In [1]: import numpy as np

In [2]: import numpy.linalg as la

In [3]: np.set_printoptions(precision=2, suppress=True, linewidth=100)

In [4]: out = np.array([[-1]])

In [5]: W2 = np.array([[0, -2, 2], [-2, 1, 2], [-1, 0, 1]])

In [6]: E = np.block([[out, np.zeros((1, 3))], [np.zeros((3, 1)), W2]])

In [7]: E
Out[7]: 
array([[-1.,  0.,  0.,  0.],
       [ 0.,  0., -2.,  2.],
       [ 0., -2.,  1.,  2.],
       [ 0., -1.,  0.,  1.]])

In [8]: E - E[0]
Out[8]: 
array([[ 0.,  0.,  0.,  0.],
       [ 1.,  0., -2.,  2.],
       [ 1., -2.,  1.,  2.],
       [ 1., -1.,  0.,  1.]])

In [9]: np.diff(E, axis=0)
Out[9]: 
array([[ 1.,  0., -2.,  2.],
       [ 0., -2.,  3.,  0.],
       [ 0.,  1., -1., -1.]])

In [10]: E.shape
Out[10]: (4, 4)

In [11]: E.sum(axis=0)
Out[11]: array([-1., -3., -1.,  5.])

In [12]: la.svd(E, compute_uv=False)
Out[12]: array([3.53, 2.55, 1.  , 0.22])

In [13]: np.unravel_index(np.abs(E).argmax(), E.shape)
Out[13]: (np.int64(1), np.int64(2))

In [14]: np.abs(E).max()
Out[14]: np.float64(2.0)

In [15]: W0 = np.loadtxt("a.csv", delimiter=",")

In [16]: W0
Out[16]: 
array([[ 0.15, -0.85, -0.25, -0.45],
       [-0.85,  0.15, -0.25, -0.45],
       [-0.25, -0.25,  0.93, -0.13],
       [-0.45, -0.45, -0.13,  0.76]])

In [17]: x0 = np.array([-5, 1, -3, 4])

In [18]: y = W0 @ x0

In [19]: b, lr = np.zeros(4), 1 / la.norm(W0, 2) ** 2

In [20]: for i in range(5):
    ...:     b -= lr * W0.T @ (W0 @ b - y)
    ...:     if i % 1 == 0: print(i, round(la.norm(W0 @ b - y), 2))
    ...: 
0 0.0
1 0.0
2 0.0
3 0.0
4 0.0

In [21]: np.round(la.cond(W0), 2)
Out[21]: np.float64(1.0)

In [22]: b
Out[22]: array([-5.,  1., -3.,  4.])
